% python3 -q
>>> import numpy as np
>>> import numpy.linalg as la
>>> np.set_printoptions(suppress=True, linewidth=200)
>>> M = 4 * np.eye(6) + np.ones((6, 6))
>>> print(M)
[[5. 1. 1. 1. 1. 1.]
 [1. 5. 1. 1. 1. 1.]
 [1. 1. 5. 1. 1. 1.]
 [1. 1. 1. 5. 1. 1.]
 [1. 1. 1. 1. 5. 1.]
 [1. 1. 1. 1. 1. 5.]]
>>> B = M / np.sqrt((M ** 2).mean(axis=1, keepdims=True))
>>> print(B[0].round(2))
[2.24 0.45 0.45 0.45 0.45 0.45]
>>> print(M @ np.ones(6))
[10. 10. 10. 10. 10. 10.]
>>> print(np.sort(np.abs(np.fft.fft(M[0]))), np.round(np.sort(la.svd(M, compute_uv=False)), 2))
[ 4.  4.  4.  4.  4. 10.] [ 4.  4.  4.  4.  4. 10.]
>>> print(np.fft.fft(M[0]))
[10.+0.j  4.+0.j  4.+0.j  4.+0.j  4.+0.j  4.+0.j]
>>> print(np.allclose(M @ M.T, M.T @ M))
True
>>> vals, evecs = la.eigh(M)
>>> vec = np.array([-2, -3, -3, 0, -1, 3])
>>> print(np.abs(M).sum(axis=1).max(), np.round(np.abs(vals).max(), 2))
10.0 10.0
>>> print(np.round(evecs * np.maximum(vals, 0) @ evecs.T, 2))
[[5. 1. 1. 1. 1. 1.]
 [1. 5. 1. 1. 1. 1.]
 [1. 1. 5. 1. 1. 1.]
 [1. 1. 1. 5. 1. 1.]
 [1. 1. 1. 1. 5. 1.]
 [1. 1. 1. 1. 1. 5.]]
>>> print(vec @ M @ vec)
164.0
>>> print(np.round(evecs * np.abs(vals) @ evecs.T, 2))
[[5. 1. 1. 1. 1. 1.]
 [1. 5. 1. 1. 1. 1.]
 [1. 1. 5. 1. 1. 1.]
 [1. 1. 1. 5. 1. 1.]
 [1. 1. 1. 1. 5. 1.]
 [1. 1. 1. 1. 1. 5.]]
>>> print(round(float(vec @ M @ vec / (vec @ vec)), 2), round(float(vals[0]), 2), round(float(vals[-1]), 2))
5.12 4.0 10.0
>>> f = np.array([-2, 1, 1, 2, 2, -1])
>>> B = M + np.outer(f, np.eye(6)[2])
>>> print(la.matrix_rank(la.inv(B) - la.inv(M), tol=1e-8))
1
>>> print(np.round(la.det(B) / la.det(M), 2), round(float(1 + la.solve(M, f)[2]), 2))
1.17 1.18
>>> print(B)
[[ 5.  1. -1.  1.  1.  1.]
 [ 1.  5.  2.  1.  1.  1.]
 [ 1.  1.  6.  1.  1.  1.]
 [ 1.  1.  3.  5.  1.  1.]
 [ 1.  1.  3.  1.  5.  1.]
 [ 1.  1.  0.  1.  1.  5.]]
>>> f = np.array([0, -2, 2, 3, 2, -2])
>>> rng = np.random.default_rng(577)
>>> E = np.outer(rng.normal(size=32), f) + 0.02 * rng.normal(size=(32, 6))
>>> print(E.round(2) + 0)
[[-0.02  0.88 -0.91 -1.38 -0.91  0.9 ]
 [ 0.    0.99 -0.99 -1.46 -1.03  1.01]
 [-0.03  0.11 -0.14 -0.2  -0.11  0.12]
 [ 0.02 -0.47  0.48  0.74  0.48 -0.46]
 [ 0.02  0.82 -0.84 -1.27 -0.82  0.81]
 [ 0.    0.34 -0.34 -0.46 -0.34  0.35]
 [-0.01 -0.67  0.71  1.02  0.71 -0.71]
 [ 0.    0.21 -0.19 -0.23 -0.18  0.16]
 [ 0.01  2.82 -2.83 -4.23 -2.87  2.85]
 [-0.04 -1.29  1.34  1.94  1.26 -1.27]
 [-0.01 -2.42  2.41  3.59  2.4  -2.41]
 [ 0.    2.87 -2.93 -4.36 -2.9   2.89]
 [-0.01  0.98 -0.98 -1.43 -0.94  0.95]
 [-0.01  0.78 -0.81 -1.14 -0.77  0.77]
 [ 0.02  0.55 -0.53 -0.8  -0.54  0.54]
 [-0.02 -0.21  0.21  0.29  0.17 -0.23]
 [ 0.01  1.43 -1.44 -2.1  -1.45  1.42]
 [-0.01 -0.04  0.04  0.12  0.03 -0.05]
 [ 0.01  0.74 -0.7  -1.09 -0.7   0.71]
 [ 0.01  1.39 -1.44 -2.12 -1.37  1.43]
 [-0.01  0.65 -0.67 -1.01 -0.66  0.63]
 [-0.02 -0.7   0.67  1.    0.7  -0.67]
 [ 0.04 -1.51  1.52  2.29  1.48 -1.51]
 [-0.03 -0.41  0.4   0.57  0.44 -0.39]
 [ 0.01  1.81 -1.83 -2.74 -1.85  1.84]
 [ 0.01 -2.56  2.54  3.84  2.61 -2.6 ]
 [-0.01  1.45 -1.46 -2.15 -1.46  1.41]
 [ 0.02  0.36 -0.41 -0.61 -0.4   0.38]
 [-0.02 -0.01 -0.04  0.   -0.02  0.01]
 [-0.03 -0.98  0.96  1.49  0.98 -0.96]
 [ 0.02 -0.14  0.18  0.2   0.17 -0.13]
 [-0.02 -1.41  1.41  2.15  1.38 -1.4 ]]
>>> cen = (E - E.mean(axis=0)) / E.std(axis=0)
>>> print(np.argwhere(np.abs(cen) > 2))
[[ 8  1]
 [ 8  2]
 [ 8  3]
 [ 8  4]
 [ 8  5]
 [10  1]
 [10  2]
 [10  3]
 [10  4]
 [10  5]
 [11  1]
 [11  2]
 [11  3]
 [11  4]
 [11  5]
 [22  0]
 [25  1]
 [25  2]
 [25  3]
 [25  4]
 [25  5]]
>>> c = la.lstsq(np.delete(cen, 2, axis=1), cen[:, 2])[0]
>>> print(c.round(2) + 0)
[ 0.   -0.36  0.45  0.06 -0.13]
>>> print(np.abs(c).argmax())
2
>>> lab = E[:, 0] > np.median(E[:, 0])
>>> f = E[lab].mean(axis=0) - E[~lab].mean(axis=0)
>>> print(f.round(2))
[ 0.03  0.81 -0.8  -1.2  -0.81  0.81]
>>> print(lab.astype(int))
[0 1 0 1 1 1 0 1 1 0 0 1 0 0 1 0 1 0 1 1 0 0 1 0 1 1 0 1 0 0 1 0]
>>> print(np.round((((E - E.mean(axis=0)) @ f > 0) == lab).mean(), 2))
0.69
>>> print(round(np.log10(la.cond(E))))
2
>>> print(np.round(la.norm(E, 2) / la.norm(E), 2))
1.0
>>> print([round(float(x), 2) for x in la.svd(E, compute_uv=False)[:3]])
[18.05, 0.16, 0.12]
>>> B = E / la.norm(E, axis=1)
Traceback (most recent call last):
  File "<python-input-40>", line 1, in <module>
    B = E / la.norm(E, axis=1)
        ~~^~~~~~~~~~~~~~~~~~~~
ValueError: operands could not be broadcast together with shapes (32,6) (32,) 
>>> B = E / la.norm(E, axis=1, keepdims=True)
>>> cov = B @ B.T
>>> print(cov[29].round(2))
[-1.   -1.   -0.99  1.   -1.   -1.    1.   -0.99 -1.    1.    1.   -1.   -1.   -1.   -1.    0.99 -1.    0.94 -1.   -1.   -1.    1.    1.    1.   -1.    1.   -1.   -1.   -0.53  1.    0.99  1.  ]
>>> print(np.round(np.degrees(np.arccos(np.clip(cov[29, 19], -1, 1))), 2))
178.42
>>> K = np.array([[0, -5, -1, -2, 0, -1, 0],
...     [5, 0, -2, -1, -2, 1, 1],
...     [1, 2, 0, 5, -4, 3, 4],
...     [2, 1, -5, 0, -1, -2, -1],
...     [0, 2, 4, 1, 0, -5, 0],
...     [1, -1, -3, 2, 5, 0, 5],
...     [0, -1, -4, 1, 0, -5, 0]])
>>> U, sig, Vh = la.svd(K)
>>> print(sig.round(2) + 0)
[9.57 9.57 7.35 7.35 4.28 4.28 0.  ]
>>> print(np.argmax(sig[:-1] / (sig[1:] + 1e-6)) + 1)
6
>>> B = U[:, :6] @ np.diag(sig[:6]) @ Vh[:6]
>>> print(B.round(2) + 0)
[[ 0. -5. -1. -2.  0. -1.  0.]
 [ 5.  0. -2. -1. -2.  1.  1.]
 [ 1.  2.  0.  5. -4.  3.  4.]
 [ 2.  1. -5.  0. -1. -2. -1.]
 [ 0.  2.  4.  1.  0. -5.  0.]
 [ 1. -1. -3.  2.  5.  0.  5.]
 [ 0. -1. -4.  1.  0. -5.  0.]]
>>> print(np.round(np.abs(K - B).max(), 2))
0.0
>>> print(np.allclose(K[:-1].T @ la.lstsq(K[:-1].T, K[-1])[0], K[-1]))
True
>>> print(la.lstsq(K[:-1].T, K[-1])[2])
6
>>> print(np.unique(K.round(6), axis=0).shape)
(7, 7)
>>> W0 = np.load("sample3.npy")
>>> print(W0)
[[ 0  0 -4 -2]
 [ 0  0 -2  4]
 [ 4  2  0  0]
 [ 2 -4  0  0]]
>>> vec = np.array([2, 7, 5, 8])
>>> a = np.maximum(W0 @ vec, 0)
>>> print(np.maximum(W0 @ (3 * vec), 0))
[ 0 66 66  0]
>>> print(np.maximum(W0 @ vec, 0) - np.maximum(-W0 @ vec, 0))
[-36  22  22 -24]
>>> print(a)
[ 0 22 22  0]
>>> print(W0 @ W0.T)
[[20  0  0  0]
 [ 0 20  0  0]
 [ 0  0 20  0]
 [ 0  0  0 20]]
>>> print(W0[:, 0] @ W0[:, 2])
0
>>> print(np.round(la.pinv(W0), 2) + 0)
[[ 0.   0.   0.2  0.1]
 [ 0.   0.   0.1 -0.2]
 [-0.2 -0.1  0.   0. ]
 [-0.1  0.2  0.   0. ]]
>>> print(W0.T @ W0)
[[20  0  0  0]
 [ 0 20  0  0]
 [ 0  0 20  0]
 [ 0  0  0 20]]
>>> th = np.radians(15)
>>> Rm = np.eye(4)
>>> Rm[3, 3] = Rm[1, 1] = np.cos(th)
>>> Rm[3, 1], Rm[1, 3] = -np.sin(th), np.sin(th)
>>> print(Rm.round(2))
[[ 1.    0.    0.    0.  ]
 [ 0.    0.97  0.    0.26]
 [ 0.    0.    1.    0.  ]
 [ 0.   -0.26  0.    0.97]]
>>> B = W0 @ Rm.T
>>> print(np.round(la.svd(W0, compute_uv=False), 2), np.round(la.svd(B, compute_uv=False), 2))
[4.47 4.47 4.47 4.47] [4.47 4.47 4.47 4.47]
>>> print((la.matrix_power((Rm != 0) + (Rm.T != 0) + np.eye(4), 4) > 0).astype(int))
[[1 0 0 0]
 [0 1 0 1]
 [0 0 1 0]
 [0 1 0 1]]
>>> print(np.round(la.det(Rm), 2))
1.0
>>> print(np.round(Rm @ Rm, 2))
[[ 1.    0.    0.    0.  ]
 [ 0.    0.87  0.    0.5 ]
 [ 0.    0.    1.    0.  ]
 [ 0.   -0.5   0.    0.87]]
>>> print((Rm != 0).astype(int))
[[1 0 0 0]
 [0 1 0 1]
 [0 0 1 0]
 [0 1 0 1]]
>>> print(np.flatnonzero(la.matrix_power((Rm != 0) + (Rm.T != 0) + np.eye(4), 4)[3]))
[1 3]
>>> A = np.loadtxt("block9.csv", delimiter=",")
>>> print(A)
[[ 0.7  -0.8  -0.5   0.2   0.8  -2.36]
 [ 0.1  -1.2  -0.5   0.3  -0.8  -3.58]
 [ 0.6  -0.7  -0.5   0.   -1.2  -2.13]
 [-1.4  -1.3  -0.2   0.    1.2  -3.96]
 [ 0.    0.2   0.7   0.2  -0.2   0.67]
 [-1.    0.8   0.6  -1.1   0.4   2.36]
 [-1.    0.8   0.    0.5  -0.4   2.39]
 [ 0.2  -0.3  -1.5   0.    0.5  -0.81]
 [ 2.    1.9   0.8  -0.6   0.3   5.66]
 [ 0.8   0.8   0.7  -0.1  -0.1   2.5 ]
 [-0.2  -0.3   0.1   1.9  -0.6  -1.  ]
 [-1.3   0.8   1.4  -1.6  -0.2   2.28]
 [ 1.8  -2.4  -1.1   0.8  -0.6  -7.08]
 [ 0.6  -1.4   0.9  -2.5   0.6  -4.22]
 [ 0.8  -1.1   0.4   0.9  -0.3  -3.16]
 [ 2.1  -1.5   0.    0.   -0.9  -4.5 ]
 [ 0.8   0.4   0.5   0.   -1.8   1.3 ]
 [ 0.6   0.3   2.1   1.5   0.7   0.7 ]
 [-0.1   0.5   2.4  -1.2  -1.5   1.56]
 [-0.2   0.2   0.7  -0.8   0.5   0.45]
 [-0.8   1.7   1.   -0.1   0.9   5.04]
 [ 1.   -0.3   0.6   1.3   0.6  -0.91]
 [-0.5   0.9   0.6   1.5   0.    2.54]
 [ 0.   -0.9   0.1   0.2   1.5  -2.62]
 [-0.2  -1.4  -0.9   0.7   0.1  -4.07]
 [ 0.7   0.5  -0.7  -2.2   0.7   1.21]
 [ 1.2  -0.5   0.    0.2   0.3  -1.55]]
>>> O, evecs = la.qr(A[:, :1])[0], la.qr(A[:, 1:])[0]
>>> sig = la.svd(O.T @ evecs, compute_uv=False)
>>> print((sig > 0.9).sum())
0
>>> print(sig.round(2))
[0.36]
>>> U, sig, Vh = la.svd(A)
>>> print(np.argmax(sig[:-1] / (sig[1:] + 1e-6)) + 1)
5
>>> print(sig.round(2))
[17.22  5.4   5.    4.14  3.84  0.15]
>>> B = U[:, :5] @ np.diag(sig[:5]) @ Vh[:5]
>>> print(la.matrix_rank(A, rtol=0.05))
5
>>> print(round(la.norm(A - B, 2), 2), np.round(sig[5], 2))
0.15 0.15
>>> print(round(float(np.abs(A - B).max()), 2))
0.07
>>> print(la.matrix_rank(B))
5
>>> print(round(float(la.norm(A - B) / la.norm(A)), 2))
0.01
>>> proj = A @ la.solve(A.T @ A, A.T)
>>> print(round(float(np.trace(proj)), 2))
6.0
>>> print(np.round(la.eigvalsh(proj), 2) + 0)
[0. 0. 0. 0. 0. 0. 0. 0. 0. 0. 0. 0. 0. 0. 0. 0. 0. 0. 0. 0. 0. 1. 1. 1. 1. 1. 1.]
>>> print(np.allclose(proj @ proj, proj))
True
>>> print(np.round(proj @ A[:, 0], 2) + 0)
[ 0.7  0.1  0.6 -1.4  0.  -1.  -1.   0.2  2.   0.8 -0.2 -1.3  1.8  0.6  0.8  2.1  0.8  0.6 -0.1 -0.2 -0.8  1.  -0.5  0.  -0.2  0.7  1.2]
>>> vec = np.array([-1, 8, -7, 0, -4, -3])
>>> rhs = A @ vec
>>> print(np.round(la.lstsq(A, rhs)[0], 2) + 0)
[-1.  8. -7.  0. -4. -3.]
>>> print(np.round(la.solve(A.T @ A, A.T @ rhs), 2) + 0)
[-1.  8. -7.  0. -4. -3.]
>>> rhs = rhs + 0.3 * rng.normal(size=27)
>>> print(rhs.round(2))
[  0.04   7.79   8.25   0.22  -4.34  -5.67   1.74   8.31 -10.96  -6.26   1.89  -8.04   9.85  -7.77  -2.04   2.92   2.54 -17.64 -10.97  -6.12 -11.57  -7.1   -4.    -5.69   7.01   2.22  -1.52]
>>> c, *_ = la.lstsq(A, rhs)
>>> print(c.round())
[-1.  9. -7. -0. -4. -3.]
>>> print(np.round(A.T @ (rhs - A @ c), 2) + 0)
[0. 0. 0. 0. 0. 0.]
>>> print([round(float(la.norm(la.solve(A.T @ A + lam * np.eye(6), A.T @ rhs))), 2) for lam in (0, 1, 10, 100)])
[12.49, 7.47, 4.98, 1.41]
>>> print(la.matrix_rank(A, rtol=0.1))
5
>>> print(la.cond(A) > 100)
True
>>> print(round(np.log10(la.cond(A))))
2
>>> X = np.load("arr.npy")
>>> print(X)
[[  2.75  -4.58   4.23]
 [ -8.73   2.57  -2.8 ]
 [  7.26  -3.21   1.26]
 [  0.44  -0.36   8.41]
 [ 11.46  -3.04 -13.52]
 [  5.9    7.76   1.01]]
>>> print(la.norm(X, axis=1).argmax())
4
>>> print(round(float(X[2] @ X[4]), 2))
75.92
>>> print(np.round(la.norm(X, axis=1), 2))
[ 6.81  9.52  8.04  8.43 17.98  9.8 ]
>>> f = np.array([1, 3, 4])
>>> print(np.round(np.correlate(X[5], X[0], "full"), 2))
[ 24.96   5.8  -15.04  16.71   2.78]
>>> m1 = np.loadtxt("case6.csv", delimiter=",")
>>> print(m1.round(2))
[[ 0.24 -0.15 -0.15  0.24  0.05 -0.15  0.24]
 [-0.15  0.09  0.09 -0.15 -0.03  0.09 -0.15]
 [-0.15  0.09  0.09 -0.15 -0.03  0.09 -0.15]
 [ 0.24 -0.15 -0.15  0.24  0.05 -0.15  0.24]
 [ 0.05 -0.03 -0.03  0.05  0.01 -0.03  0.05]
 [-0.15  0.09  0.09 -0.15 -0.03  0.09 -0.15]
 [ 0.24 -0.15 -0.15  0.24  0.05 -0.15  0.24]]
>>> print(round(la.norm(m1[1] - m1[2]), 2))
0.0
>>> print(np.round(la.norm(m1) ** 2 / la.norm(m1, 2) ** 2, 2))
1.0
>>> print(round(la.norm(m1[1], 1), 2), np.round(la.norm(m1[1], np.inf), 2))
0.73 0.15
>>> print(la.norm(m1, axis=1).argmax())
0
>>> print(np.round(la.norm(m1, axis=0), 2))
[0.49 0.3  0.3  0.49 0.1  0.3  0.49]
>>> print(np.round(la.norm(m1, axis=1), 2))
[0.49 0.3  0.3  0.49 0.1  0.3  0.49]
>>> cov = m1.T @ m1
>>> print(np.allclose(cov, cov.T))
True
>>> print(la.matrix_rank(cov))
1
>>> vals, evecs = la.eigh(m1)
>>> vec = np.array([0, 3, 5, 1, 5, 0, 4])
>>> print(round(float(np.abs(m1).sum(axis=1).max()), 2), np.abs(vals).max())
1.21 1.0
>>> print(np.round(evecs * np.maximum(vals, 0) @ evecs.T, 2))
[[ 0.24 -0.15 -0.15  0.24  0.05 -0.15  0.24]
 [-0.15  0.09  0.09 -0.15 -0.03  0.09 -0.15]
 [-0.15  0.09  0.09 -0.15 -0.03  0.09 -0.15]
 [ 0.24 -0.15 -0.15  0.24  0.05 -0.15  0.24]
 [ 0.05 -0.03 -0.03  0.05  0.01 -0.03  0.05]
 [-0.15  0.09  0.09 -0.15 -0.03  0.09 -0.15]
 [ 0.24 -0.15 -0.15  0.24  0.05 -0.15  0.24]]
>>> print(np.round(la.eigvalsh(m1[1:, 1:]), 2) + 0)
[0.   0.   0.   0.   0.   0.76]
>>> print(round(float(vec @ m1 @ vec), 2))
0.35
>>> print(np.round(evecs * np.abs(vals) @ evecs.T, 2))
[[ 0.24 -0.15 -0.15  0.24  0.05 -0.15  0.24]
 [-0.15  0.09  0.09 -0.15 -0.03  0.09 -0.15]
 [-0.15  0.09  0.09 -0.15 -0.03  0.09 -0.15]
 [ 0.24 -0.15 -0.15  0.24  0.05 -0.15  0.24]
 [ 0.05 -0.03 -0.03  0.05  0.01 -0.03  0.05]
 [-0.15  0.09  0.09 -0.15 -0.03  0.09 -0.15]
 [ 0.24 -0.15 -0.15  0.24  0.05 -0.15  0.24]]
>>> vec = np.array([-1, 0, 1, -1, 0, 1, 2])
>>> print(np.sign((m1 @ vec).round(6)))
[-1.  1.  1. -1. -1.  1. -1.]
>>> print(np.round(m1 @ np.eye(7)[1], 2))
[-0.15  0.09  0.09 -0.15 -0.03  0.09 -0.15]
>>> print(np.round((m1 * vec).sum(axis=1), 2))
[-0.29  0.17  0.17 -0.29 -0.06  0.17 -0.29]
>>> print(np.round(np.einsum("ij,j->i", m1, vec), 2))
[-0.29  0.17  0.17 -0.29 -0.06  0.17 -0.29]
>>> print(np.round(m1 * vec, 2))
[[-0.24 -0.   -0.15 -0.24  0.   -0.15  0.49]
 [ 0.15  0.    0.09  0.15 -0.    0.09 -0.29]
 [ 0.15  0.    0.09  0.15 -0.    0.09 -0.29]
 [-0.24 -0.   -0.15 -0.24  0.   -0.15  0.49]
 [-0.05 -0.   -0.03 -0.05  0.   -0.03  0.1 ]
 [ 0.15  0.    0.09  0.15 -0.    0.09 -0.29]
 [-0.24 -0.   -0.15 -0.24  0.   -0.15  0.49]]
